% ipython --no-banner

In [1]: import numpy as np

In [2]: np.set_printoptions(suppress=True, linewidth=120)

In [3]: u = np.array([6, 7, -4, 7, 4, 4, 8, 5, -6])

In [4]: rng = np.random.default_rng(9658)

In [5]: data = np.outer(rng.normal(size=25), u) + 0.1 * rng.normal(size=(25, 9))

In [6]: data.round(2)
Out[6]: 
array([[ -0.71,  -0.74,   0.54,  -0.75,  -0.58,  -0.56,  -1.16,  -0.53,   0.77],
       [  2.44,   2.85,  -1.42,   2.62,   1.67,   1.54,   3.01,   1.97,  -2.26],
       [  5.11,   6.1 ,  -3.73,   6.07,   3.48,   3.37,   6.74,   4.16,  -5.23],
       [ -9.96, -11.74,   6.7 , -11.63,  -6.81,  -6.9 , -13.47,  -8.37,  10.16],
       [ -2.6 ,  -2.85,   1.81,  -3.22,  -1.63,  -1.65,  -3.51,  -2.24,   2.55],
       [ -5.29,  -6.3 ,   3.54,  -6.31,  -3.21,  -3.66,  -7.09,  -4.55,   5.47],
       [  8.58,  10.12,  -5.74,  10.17,   5.87,   5.74,  11.45,   7.16,  -8.34],
       [ -0.93,  -1.15,   0.7 ,  -1.3 ,  -0.75,  -0.71,  -1.38,  -0.85,   0.97],
       [-14.4 , -16.76,   9.49, -16.79,  -9.49,  -9.7 , -19.39, -12.1 ,  14.28],
       [ -2.72,  -3.  ,   1.74,  -3.14,  -1.57,  -1.75,  -3.54,  -2.25,   2.74],
       [  5.25,   6.42,  -3.61,   6.27,   3.48,   3.53,   6.97,   4.35,  -5.25],
       [  9.98,  11.64,  -6.52,  11.69,   6.8 ,   6.75,  13.3 ,   8.28,  -9.84],
       [ -3.27,  -3.81,   2.24,  -4.02,  -2.35,  -2.36,  -4.4 ,  -2.78,   3.27],
       [ -8.26,  -9.56,   5.41,  -9.73,  -5.57,  -5.54, -11.03,  -6.91,   8.24],
       [ -9.05, -10.56,   6.  , -10.69,  -6.08,  -6.03, -11.99,  -7.78,   9.2 ],
       [  4.1 ,   4.65,  -2.53,   4.58,   2.68,   2.46,   5.32,   3.25,  -3.91],
       [  9.85,  11.5 ,  -6.46,  11.49,   6.63,   6.4 ,  12.85,   8.09,  -9.67],
       [  3.31,   3.95,  -2.27,   3.82,   2.38,   2.19,   4.57,   2.82,  -3.39],
       [  1.58,   1.86,  -0.98,   1.69,   1.03,   0.89,   2.03,   1.19,  -1.53],
       [ 16.19,  18.86, -10.87,  19.09,  10.67,  10.86,  21.54,  13.36, -16.24],
       [  2.51,   2.61,  -1.95,   2.95,   1.74,   1.58,   3.2 ,   1.96,  -2.59],
       [ -3.17,  -3.71,   2.19,  -3.7 ,  -2.19,  -2.11,  -4.11,  -2.58,   3.28],
       [-12.32, -14.33,   8.15, -14.26,  -8.12,  -8.17, -16.3 , -10.08,  12.35],
       [  5.35,   6.1 ,  -3.54,   6.09,   3.6 ,   3.48,   7.2 ,   4.44,  -5.3 ],
       [-11.68, -13.52,   7.87, -13.47,  -7.66,  -7.81, -15.52,  -9.65,  11.7 ]])

In [7]: def softmax(z):
   ...:     e = np.exp(z - z.max(axis=-1, keepdims=True))
   ...:     return e / e.sum(axis=-1, keepdims=True)
   ...: 

In [8]: np.round(softmax(data[12] + -2), 2) + 0
Out[8]: array([0.  , 0.  , 0.26, 0.  , 0.  , 0.  , 0.  , 0.  , 0.73])

In [9]: np.round(softmax(data).sum(axis=1), 2)
Out[9]: array([1., 1., 1., 1., 1., 1., 1., 1., 1., 1., 1., 1., 1., 1., 1., 1., 1., 1., 1., 1., 1., 1., 1., 1., 1.])

In [10]: S = data @ data.T / np.sqrt(9)

In [11]: softmax(S).round(6).argmax(axis=1)
Out[11]: array([ 8, 19, 19,  8,  8,  8, 19,  8,  8,  8, 19, 19,  8,  8,  8, 19, 19, 19, 19, 19, 19,  8,  8, 19,  8])

In [12]: U, sv, vt = np.linalg.svd(data)

In [13]: sv.round(2)
Out[13]: array([111.8 ,   0.7 ,   0.66,   0.59,   0.54,   0.45,   0.38,   0.27,   0.18])

In [14]: B = U[:, :1] @ np.diag(sv[:1]) @ vt[:1]

In [15]: np.linalg.matrix_rank(B)
Out[15]: np.int64(1)

In [16]: np.linalg.matrix_rank(data, rtol=0.05)
Out[16]: np.int64(1)

In [17]: round(float(np.linalg.norm(data - B, 2)), 2), np.round(sv[1], 2)
Out[17]: (0.7, np.float64(0.7))

In [18]: W = np.array([[0, 1, 0, 2, 2],
    ...:     [1, 3, 2, 1, 0],
    ...:     [1, 0, 3, 3, 3],
    ...:     [1, 2, 1, 3, 3],
    ...:     [3, 3, 3, 3, 1],
    ...:     [1, 0, 3, 2, 2],
    ...:     [0, 2, 0, 2, 0],
    ...:     [0, 3, 2, 1, 0],
    ...:     [1, 1, 1, 0, 2]])

In [19]: coef = np.array([0, 1, -1, 2, 2])

In [20]: hid = np.maximum(data @ W + coef, 0)

In [21]: (hid > 0).mean(axis=0)
Out[21]: array([0.48, 0.48, 0.48, 0.48, 0.48])

In [22]: C = np.array([[-3, 2], [-3, -3], [-2, -3], [1, -2], [0, 3]])

In [23]: W @ C
Out[23]: 
array([[ -1,  -1],
       [-15, -15],
       [ -6,  -4],
       [ -8,  -4],
       [-21, -15],
       [ -7,  -5],
       [ -4, -10],
       [-12, -17],
       [ -8,   2]])

In [24]: z = rng.permutation(9)

In [25]: B = data[:, z] * rng.choice([-1, 1], 9)

In [26]: B.round(2)
Out[26]: 
array([[  0.58,   0.71,  -0.54,  -1.16,  -0.75,  -0.74,   0.56,   0.77,   0.53],
       [ -1.67,  -2.44,   1.42,   3.01,   2.62,   2.85,  -1.54,  -2.26,  -1.97],
       [ -3.48,  -5.11,   3.73,   6.74,   6.07,   6.1 ,  -3.37,  -5.23,  -4.16],
       [  6.81,   9.96,  -6.7 , -13.47, -11.63, -11.74,   6.9 ,  10.16,   8.37],
       [  1.63,   2.6 ,  -1.81,  -3.51,  -3.22,  -2.85,   1.65,   2.55,   2.24],
       [  3.21,   5.29,  -3.54,  -7.09,  -6.31,  -6.3 ,   3.66,   5.47,   4.55],
       [ -5.87,  -8.58,   5.74,  11.45,  10.17,  10.12,  -5.74,  -8.34,  -7.16],
       [  0.75,   0.93,  -0.7 ,  -1.38,  -1.3 ,  -1.15,   0.71,   0.97,   0.85],
       [  9.49,  14.4 ,  -9.49, -19.39, -16.79, -16.76,   9.7 ,  14.28,  12.1 ],
       [  1.57,   2.72,  -1.74,  -3.54,  -3.14,  -3.  ,   1.75,   2.74,   2.25],
       [ -3.48,  -5.25,   3.61,   6.97,   6.27,   6.42,  -3.53,  -5.25,  -4.35],
       [ -6.8 ,  -9.98,   6.52,  13.3 ,  11.69,  11.64,  -6.75,  -9.84,  -8.28],
       [  2.35,   3.27,  -2.24,  -4.4 ,  -4.02,  -3.81,   2.36,   3.27,   2.78],
       [  5.57,   8.26,  -5.41, -11.03,  -9.73,  -9.56,   5.54,   8.24,   6.91],
       [  6.08,   9.05,  -6.  , -11.99, -10.69, -10.56,   6.03,   9.2 ,   7.78],
       [ -2.68,  -4.1 ,   2.53,   5.32,   4.58,   4.65,  -2.46,  -3.91,  -3.25],
       [ -6.63,  -9.85,   6.46,  12.85,  11.49,  11.5 ,  -6.4 ,  -9.67,  -8.09],
       [ -2.38,  -3.31,   2.27,   4.57,   3.82,   3.95,  -2.19,  -3.39,  -2.82],
       [ -1.03,  -1.58,   0.98,   2.03,   1.69,   1.86,  -0.89,  -1.53,  -1.19],
       [-10.67, -16.19,  10.87,  21.54,  19.09,  18.86, -10.86, -16.24, -13.36],
       [ -1.74,  -2.51,   1.95,   3.2 ,   2.95,   2.61,  -1.58,  -2.59,  -1.96],
       [  2.19,   3.17,  -2.19,  -4.11,  -3.7 ,  -3.71,   2.11,   3.28,   2.58],
       [  8.12,  12.32,  -8.15, -16.3 , -14.26, -14.33,   8.17,  12.35,  10.08],
       [ -3.6 ,  -5.35,   3.54,   7.2 ,   6.09,   6.1 ,  -3.48,  -5.3 ,  -4.44],
       [  7.66,  11.68,  -7.87, -15.52, -13.47, -13.52,   7.81,  11.7 ,   9.65]])

In [27]: U, _, vt = np.linalg.svd(data.T @ B)

In [28]: np.round(np.linalg.lstsq(data, B)[0], 2) + 0
Out[28]: 
array([[ 0., -1.,  0.,  0.,  0.,  0.,  0.,  0.,  0.],
       [ 0.,  0.,  0.,  0.,  0.,  1.,  0.,  0.,  0.],
       [ 0.,  0., -1.,  0.,  0.,  0.,  0.,  0.,  0.],
       [ 0.,  0.,  0.,  0.,  1.,  0.,  0.,  0.,  0.],
       [-1.,  0.,  0.,  0.,  0.,  0.,  0.,  0.,  0.],
       [ 0.,  0.,  0.,  0.,  0.,  0., -1.,  0.,  0.],
       [ 0.,  0.,  0.,  1.,  0.,  0.,  0.,  0.,  0.],
       [ 0.,  0.,  0.,  0.,  0.,  0.,  0.,  0., -1.],
       [ 0.,  0.,  0.,  0.,  0.,  0.,  0.,  1.,  0.]])

In [29]: z
Out[29]: array([4, 0, 2, 6, 3, 1, 5, 8, 7])

In [30]: E = np.loadtxt("x.csv", delimiter=",")

In [31]: E
Out[31]: 
array([[ 0.,  0.,  0., -1., -2.],
       [ 0.,  0.,  0.,  1.,  0.],
       [ 0.,  0.,  0., -1.,  2.],
       [-1.,  1., -1.,  0.,  0.],
       [-2.,  0.,  2.,  0.,  0.]])

In [32]: # equal to its transpose

In [33]: U, sv, vt = np.linalg.svd(E)

In [34]: sv.round(2) + 0
Out[34]: array([2.83, 2.83, 1.73, 1.73, 0.  ])

In [35]: np.argmax(sv[:-1] / (sv[1:] + 1e-6)) + 1
Out[35]: np.int64(4)

In [36]: B = U[:, :4] @ np.diag(sv[:4]) @ vt[:4]

In [37]: np.round(np.linalg.norm(E - B) / np.linalg.norm(E), 2)
Out[37]: np.float64(0.0)

In [38]: np.round(np.abs(E - B).max(), 2)
Out[38]: np.float64(0.0)

In [39]: B.round(2) + 0
Out[39]: 
array([[ 0.,  0.,  0., -1., -2.],
       [ 0.,  0.,  0.,  1.,  0.],
       [ 0.,  0.,  0., -1.,  2.],
       [-1.,  1., -1.,  0.,  0.],
       [-2.,  0.,  2.,  0.,  0.]])

In [40]: np.round(np.linalg.norm(E - B, 2), 2), np.round(sv[4], 2)
Out[40]: (np.float64(0.0), np.float64(0.0))

In [41]: np.linalg.matrix_rank(E, rtol=0.1)
Out[41]: np.int64(4)

In [42]: np.argsort(-np.linalg.norm(E, axis=0).round(6), kind="stable")[:3]
Out[42]: array([4, 0, 2])

In [43]: round(np.linalg.norm(E, 2) / np.linalg.norm(E), 2)
Out[43]: np.float64(0.6)

In [44]: arr = np.array([[2, -9, 8],
    ...:     [2, -9, 8],
    ...:     [0, 0, 0],
    ...:     [9, -2, 7],
    ...:     [0, 0, 0],
    ...:     [0, 0, 0],
    ...:     [9, -7, -7],
    ...:     [9, -7, -7],
    ...:     [9, -2, 7],
    ...:     [0, 0, 0],
    ...:     [0, 0, 0],
    ...:     [0, 0, 0],
    ...:     [18, -9, 0],
    ...:     [9, -7, -7],
    ...:     [9, -2, 7],
    ...:     [11, -11, 15]])

In [45]: # row 1 repeats row 0

In [46]: z = arr[:, 2] > np.median(arr[:, 2])

In [47]: u = arr[z].mean(axis=0) - arr[~z].mean(axis=0)

In [48]: z.astype(int)
Out[48]: array([1, 1, 0, 1, 0, 0, 0, 0, 1, 0, 0, 0, 0, 0, 1, 1])

In [49]: ((arr - arr.mean(axis=0)) @ u > 0).astype(int)
Out[49]: array([1, 1, 0, 1, 0, 0, 0, 0, 1, 0, 0, 0, 1, 0, 1, 1])

In [50]: np.argsort(-np.abs(u).round(6), kind="stable")
Out[50]: array([2, 1, 0])

In [51]: u.round(2)
Out[51]: array([ 2.5 , -2.83, 10.77])

In [52]: Xc = arr - arr.mean(axis=0)

In [53]: vecs = np.linalg.svd(Xc)[2][:2]

In [54]: B = Xc - Xc @ vecs.T @ vecs

In [55]: round(float(np.linalg.norm(B) / np.linalg.norm(Xc)), 2)
Out[55]: 0.31

In [56]: np.round(np.diag(vecs.T @ vecs), 2)
Out[56]: array([0.74, 0.27, 0.99])

In [57]: np.round(B.std(axis=0), 2)
Out[57]: array([1.42, 2.37, 0.31])

In [58]: np.round(np.cov(Xc @ vecs.T, rowvar=False), 2) + 0
Out[58]: 
array([[43.93,  0.  ],
       [ 0.  , 35.27]])

In [59]: np.round((Xc @ vecs.T).std(axis=0), 2)
Out[59]: array([6.42, 5.75])

In [60]: B = np.array([[0, -3], [0, -2], [1, 3]])

In [61]: m1 = np.kron(np.eye(3, dtype=int), B)

In [62]: m1
Out[62]: 
array([[ 0, -3,  0,  0,  0,  0],
       [ 0, -2,  0,  0,  0,  0],
       [ 1,  3,  0,  0,  0,  0],
       [ 0,  0,  0, -3,  0,  0],
       [ 0,  0,  0, -2,  0,  0],
       [ 0,  0,  1,  3,  0,  0],
       [ 0,  0,  0,  0,  0, -3],
       [ 0,  0,  0,  0,  0, -2],
       [ 0,  0,  0,  0,  1,  3]])

In [63]: x0 = np.array([-3, 0, 1, 3, -3, 0])

In [64]: rhs = m1 @ x0

In [65]: rhs
Out[65]: array([ 0,  0, -3, -9, -6, 10,  0,  0, -3])

In [66]: np.round(np.linalg.lstsq(m1, rhs)[0], 2) + 0
Out[66]: array([-3.,  0.,  1.,  3., -3.,  0.])

In [67]: np.linalg.solve(m1, rhs)
LinAlgError: Last 2 dimensions of the array must be square


In [68]: rhs = rhs + 0.05 * rng.normal(size=9)

In [69]: rhs.round(2)
Out[69]: array([-0.01, -0.03, -3.02, -8.99, -6.09,  9.95,  0.1 ,  0.01, -2.98])

In [70]: coef, *_ = np.linalg.lstsq(m1, rhs)

In [71]: coef.round(2)
Out[71]: array([-3.04,  0.01,  0.91,  3.01, -2.91, -0.02])

In [72]: [round(float(np.linalg.norm(np.linalg.solve(m1.T @ m1 + lam * np.eye(6), m1.T @ rhs))), 2) for lam in (0, 1, 10, 100)]
Out[72]: [5.26, 3.4, 2.2, 0.58]
